$ python -q
>>> import numpy as np
>>> np.set_printoptions(precision=2, suppress=True, linewidth=200)
>>> r0 = np.array([0, 2, 1, 1, 0, 3, 2, 3, 0, 1])
>>> v = np.array([0, 2, 0, 0, 1, 0, 0])
>>> A = r0[:, None] + v[None, :]
>>> A
array([[0, 2, 0, 0, 1, 0, 0],
       [2, 4, 2, 2, 3, 2, 2],
       [1, 3, 1, 1, 2, 1, 1],
       [1, 3, 1, 1, 2, 1, 1],
       [0, 2, 0, 0, 1, 0, 0],
       [3, 5, 3, 3, 4, 3, 3],
       [2, 4, 2, 2, 3, 2, 2],
       [3, 5, 3, 3, 4, 3, 3],
       [0, 2, 0, 0, 1, 0, 0],
       [1, 3, 1, 1, 2, 1, 1]])
>>> [round(float(x), 2) for x in np.linalg.svd(A, compute_uv=False)[:3]]
[17.92, 3.13, 0.0]
>>> np.round(np.linalg.norm(A, 2) / np.linalg.norm(A), 2)
np.float64(0.99)
>>> F = np.loadtxt("dump.csv", delimiter=",")
>>> F.round(2) + 0
array([[-0.6 ,  0.33, -0.17,  0.07,  0.19,  0.26, -0.09,  0.54, -0.23, -0.2 ],
       [ 0.03, -0.44, -0.42,  0.04,  0.61, -0.3 , -0.02, -0.03, -0.38,  0.14],
       [-0.03, -0.11, -0.46, -0.01,  0.09,  0.06,  0.5 , -0.05,  0.51, -0.51],
       [-0.2 , -0.4 , -0.3 , -0.08, -0.71, -0.05,  0.23,  0.18, -0.3 ,  0.15],
       [-0.73, -0.05,  0.19,  0.22,  0.05, -0.2 ,  0.18, -0.47,  0.17,  0.24],
       [ 0.05,  0.56, -0.06, -0.23, -0.07, -0.5 ,  0.31, -0.22, -0.42, -0.22],
       [-0.05,  0.23, -0.59,  0.1 , -0.22, -0.19, -0.63, -0.23,  0.22,  0.03],
       [-0.18,  0.  , -0.05, -0.91,  0.13,  0.03, -0.05,  0.04,  0.23,  0.27],
       [-0.18, -0.35,  0.2 , -0.24, -0.06,  0.12, -0.35, -0.34, -0.24, -0.66],
       [ 0.08,  0.17, -0.27, -0.01,  0.04,  0.71,  0.16, -0.48, -0.3 ,  0.2 ]])
>>> x = np.array([-2, -1, -1, -2, -2, -1, 1, -2, 1, -1])
>>> rhs = F @ x
>>> rhs
array([-0.95, -0.69,  2.  ,  2.14,  2.01,  1.08,  0.9 ,  1.76,  1.71, -0.19])
>>> np.round(np.linalg.solve(F, F[:, 2]), 2) + 0
array([0., 0., 1., 0., 0., 0., 0., 0., 0., 0.])
>>> np.linalg.solve(F, 2 * rhs)
array([-4., -2., -2., -4., -4., -2.,  2., -4.,  2., -2.])
>>> np.linalg.solve(F, rhs + F[:, 6])
array([-2., -1., -1., -2., -2., -1.,  2., -2.,  1., -1.])
